% python3 -q
>>> import numpy as np
>>> np.set_printoptions(precision=2, suppress=True, linewidth=160, floatmode="fixed")
>>> def rnd(a):
...     return np.round(a, 2) + 0
... 
>>> r0 = np.array([1, 2, 3, 0, 2, 2, 1, 0])
>>> arr = r0[np.abs(np.subtract.outer(np.arange(8), np.arange(8)))]
>>> print(arr)
[[1 2 3 0 2 2 1 0]
 [2 1 2 3 0 2 2 1]
 [3 2 1 2 3 0 2 2]
 [0 3 2 1 2 3 0 2]
 [2 0 3 2 1 2 3 0]
 [2 2 0 3 2 1 2 3]
 [1 2 2 0 3 2 1 2]
 [0 1 2 2 0 3 2 1]]
>>> print(np.all(np.linalg.eigvalsh(arr) > 0))
False
>>> print([round(float(np.linalg.det(arr[:i, :i])), 2) + 0 for i in range(1, 9)])
[1.0, -3.0, 8.0, 44.0, 80.0, 21.0, -41.0, -39.0]
>>> vals, evecs = np.linalg.eigvalsh(arr)
Traceback (most recent call last):
  File "<python-input-8>", line 1, in <module>
    vals, evecs = np.linalg.eigvalsh(arr)
    ^^^^^^^^^^^
ValueError: too many values to unpack (expected 2)
>>> vals, evecs = np.linalg.eigh(arr)
>>> print(rnd(np.abs(evecs[:, -1])))
[0.31 0.35 0.39 0.36 0.36 0.39 0.35 0.31]
>>> print(rnd(np.linalg.eigvalsh(arr @ arr)))
[  0.02   0.11   0.38   1.81  11.05  23.12  23.42 172.09]
>>> print(rnd(evecs.T @ evecs))
[[1.00 0.00 0.00 0.00 0.00 0.00 0.00 0.00]
 [0.00 1.00 0.00 0.00 0.00 0.00 0.00 0.00]
 [0.00 0.00 1.00 0.00 0.00 0.00 0.00 0.00]
 [0.00 0.00 0.00 1.00 0.00 0.00 0.00 0.00]
 [0.00 0.00 0.00 0.00 1.00 0.00 0.00 0.00]
 [0.00 0.00 0.00 0.00 0.00 1.00 0.00 0.00]
 [0.00 0.00 0.00 0.00 0.00 0.00 1.00 0.00]
 [0.00 0.00 0.00 0.00 0.00 0.00 0.00 1.00]]
>>> print(rnd(np.linalg.eigvalsh(arr + 5 * np.eye(8))))
[ 0.16  0.19  4.39  5.14  5.33  6.34  8.32 18.12]
>>> print(np.unique(vals.round(6) + 0, return_counts=True)[1])
[1 1 1 1 1 1 1 1]
>>> print(np.abs(evecs[:, -1]).round(6).argmax())
2
>>> print(rnd(np.linalg.svd(arr, compute_uv=False)))
[13.12  4.84  4.81  3.32  1.34  0.61  0.33  0.14]
>>> x0 = np.array([-3, -3, 1, 2, 0, 0, 0, -2])
>>> y = arr @ x0
>>> print(y)
[ -6  -3 -14  -9   1 -12 -11   1]
>>> print(rnd(np.linalg.solve(arr, y)))
[-3.00 -3.00  1.00  2.00  0.00  0.00  0.00 -2.00]
>>> print(rnd(np.linalg.solve(arr, y + arr[:, 2])))
[-3.00 -3.00  2.00  2.00  0.00  0.00  0.00 -2.00]
>>> print(rnd(np.linalg.norm(arr[6], 1)), rnd(np.linalg.norm(arr[6], np.inf)))
13.0 3.0
>>> print(arr[6] @ arr[4])
18
>>> print(rnd(np.linalg.norm(arr) ** 2 / np.linalg.norm(arr, 2) ** 2))
1.35
>>> print(rnd(np.linalg.norm(arr[6] - arr[4])))
4.69
>>> print(rnd(np.linalg.norm(arr, "nuc")))
28.52
>>> vals, evecs = np.linalg.eigh(arr)
>>> x0 = np.array([1, 4, 1, 4, 5, 0, 5, 3])
>>> print(rnd(x0 @ arr @ x0 / (x0 @ x0)), rnd(vals[0]), rnd(vals[-1]))
8.35 -4.84 13.12
>>> print(np.abs(arr).sum(axis=1).max(), rnd(np.abs(vals).max()))
15 13.12
>>> print((np.sign(evecs[:, -1].round(6)) == np.sign(evecs[0, -1].round(6))).astype(int))
[1 1 1 1 1 1 1 1]
>>> mat = np.loadtxt("out5.csv", delimiter=",")
>>> print(rnd(mat))
[[-0.07  0.33 -0.38 -0.37  0.53 -0.27  0.05  0.23 -0.30  0.33]
 [-0.22 -0.20  0.17  0.15  0.22  0.01  0.38  0.61  0.52  0.18]
 [ 0.00  0.37 -0.25  0.42  0.27 -0.24 -0.16  0.08  0.23 -0.64]
 [ 0.07 -0.57 -0.09  0.20 -0.10 -0.58  0.15  0.20 -0.44 -0.16]
 [-0.29 -0.24 -0.28  0.16  0.15 -0.31  0.03 -0.63  0.38  0.31]
 [ 0.33  0.21 -0.05  0.41 -0.29 -0.22 -0.44  0.24  0.09  0.54]
 [ 0.07 -0.23 -0.80  0.09 -0.17  0.49  0.07  0.16  0.01  0.00]
 [ 0.22 -0.48  0.05 -0.27  0.40  0.07 -0.65  0.10  0.19 -0.09]
 [-0.07 -0.08  0.18  0.59  0.49  0.39 -0.01 -0.12 -0.42  0.17]
 [ 0.83  0.00  0.01  0.00  0.23 -0.02  0.43 -0.20  0.16  0.02]]
>>> t = np.radians(30)
>>> R = np.eye(10)
>>> R[6, 6] = R[0, 0] = np.cos(t)
>>> R[6, 0], R[0, 6] = -np.sin(t), np.sin(t)
>>> print(rnd(R))
[[ 0.87  0.00  0.00  0.00  0.00  0.00  0.50  0.00  0.00  0.00]
 [ 0.00  1.00  0.00  0.00  0.00  0.00  0.00  0.00  0.00  0.00]
 [ 0.00  0.00  1.00  0.00  0.00  0.00  0.00  0.00  0.00  0.00]
 [ 0.00  0.00  0.00  1.00  0.00  0.00  0.00  0.00  0.00  0.00]
 [ 0.00  0.00  0.00  0.00  1.00  0.00  0.00  0.00  0.00  0.00]
 [ 0.00  0.00  0.00  0.00  0.00  1.00  0.00  0.00  0.00  0.00]
 [-0.50  0.00  0.00  0.00  0.00  0.00  0.87  0.00  0.00  0.00]
 [ 0.00  0.00  0.00  0.00  0.00  0.00  0.00  1.00  0.00  0.00]
 [ 0.00  0.00  0.00  0.00  0.00  0.00  0.00  0.00  1.00  0.00]
 [ 0.00  0.00  0.00  0.00  0.00  0.00  0.00  0.00  0.00  1.00]]
>>> M2 = mat @ R.T
>>> print(np.allclose(np.linalg.norm(mat, axis=1), np.linalg.norm(M2, axis=1)))
True
>>> print(rnd(np.abs(M2 - mat).max(axis=0)))
[0.36 0.00 0.00 0.00 0.00 0.00 0.47 0.00 0.00 0.00]
>>> print(rnd(np.linalg.det(R)), rnd(np.trace(R)))
1.0 9.73
>>> E = np.load("layer10.npy")
>>> print(E)
[[ 2  2 -2  0 -1  2  1 -1  0  1  1  0  1  0 -2]
 [-1  0  0 -1 -1  1  0  0 -2 -2 -1  1  0  2  2]
 [ 0 -1  2  0 -2  0 -2  1  2 -2  2  0  0  0  1]
 [-2  2  1  0 -1 -2  0  2  2 -1  0  2 -1  0  2]
 [ 1  2  0  1 -1  0  2 -2 -2  1  0  2  1  0 -2]
 [-1 -2  0  0 -1  2  0  2  0 -1 -2 -1 -1 -1 -2]
 [ 0  1 -1 -2 -1  0  2  1  2  0  2  0 -2 -2  1]
 [-1 -1 -1 -1  1  2  2 -1 -1  2  2 -2  2 -1 -2]
 [ 1 -1  1 -2  1  2  1 -2 -2  0 -2  2 -1  2  2]
 [-2 -2 -2 -2  0  1  2  2  1 -2  1 -1  1 -2  2]
 [-2 -2  1  0 -1  1  1  2  2  1  2  0 -2  0  0]
 [-2 -2 -2 -2  0  1  2  2  1 -2  1 -1  1 -2  2]]
>>> r0 = np.array([4, -4])
>>> print(np.convolve(E[9], r0))
[ -8   0   0   0   8   4   4   0  -4 -12  12  -8   8 -12  16  -8]
>>> print(np.polyval(r0, E[9]))
[-12 -12 -12 -12  -4   0   4   4   0 -12   0  -8   0 -12   4]
>>> print(rnd(np.linalg.norm(E, 2) / np.linalg.norm(E)))
0.57
>>> print(np.argsort(-np.linalg.norm(E, axis=0).round(6), kind="stable")[:3])
[14  1  7]
>>> print(np.linalg.matrix_rank(E, rtol=0.1))
11
>>> left, s, vt = np.linalg.svd(E)
>>> print(np.argmax(s[:-1] / (s[1:] + 1e-6)) + 1)
11
>>> M2 = left[:, :11] @ np.diag(s[:11]) @ vt[:11]
>>> print(rnd(np.abs(E - M2).max()))
0.0
>>> print(np.allclose(E[:-1].T @ np.linalg.lstsq(E[:-1].T, E[-1])[0], E[-1]))
True
>>> print(rnd(np.trace(np.linalg.pinv(E) @ E)))
11.0
>>> left, s, vt = np.linalg.svd(E, full_matrices=False)
>>> print(rnd(np.abs(vt[0])))
[0.37 0.31 0.11 0.24 0.10 0.06 0.14 0.46 0.36 0.27 0.23 0.16 0.08 0.28 0.30]
>>> print(rnd(s / s[0]))
[1.00 0.80 0.67 0.55 0.44 0.38 0.36 0.32 0.19 0.14 0.12 0.00]
>>> print((s > 1e-8).sum())
11
>>> print(rnd(np.cumsum(s ** 2) / np.sum(s ** 2)))
[0.33 0.54 0.69 0.79 0.85 0.90 0.94 0.98 0.99 1.00 1.00 1.00]
>>> print(rnd(vt @ vt.T))
[[1.00 0.00 0.00 0.00 0.00 0.00 0.00 0.00 0.00 0.00 0.00 0.00]
 [0.00 1.00 0.00 0.00 0.00 0.00 0.00 0.00 0.00 0.00 0.00 0.00]
 [0.00 0.00 1.00 0.00 0.00 0.00 0.00 0.00 0.00 0.00 0.00 0.00]
 [0.00 0.00 0.00 1.00 0.00 0.00 0.00 0.00 0.00 0.00 0.00 0.00]
 [0.00 0.00 0.00 0.00 1.00 0.00 0.00 0.00 0.00 0.00 0.00 0.00]
 [0.00 0.00 0.00 0.00 0.00 1.00 0.00 0.00 0.00 0.00 0.00 0.00]
 [0.00 0.00 0.00 0.00 0.00 0.00 1.00 0.00 0.00 0.00 0.00 0.00]
 [0.00 0.00 0.00 0.00 0.00 0.00 0.00 1.00 0.00 0.00 0.00 0.00]
 [0.00 0.00 0.00 0.00 0.00 0.00 0.00 0.00 1.00 0.00 0.00 0.00]
 [0.00 0.00 0.00 0.00 0.00 0.00 0.00 0.00 0.00 1.00 0.00 0.00]
 [0.00 0.00 0.00 0.00 0.00 0.00 0.00 0.00 0.00 0.00 1.00 0.00]
 [0.00 0.00 0.00 0.00 0.00 0.00 0.00 0.00 0.00 0.00 0.00 1.00]]
>>> print(rnd(np.sqrt((s ** 2).sum())), rnd(np.linalg.norm(E)))
19.39 19.39
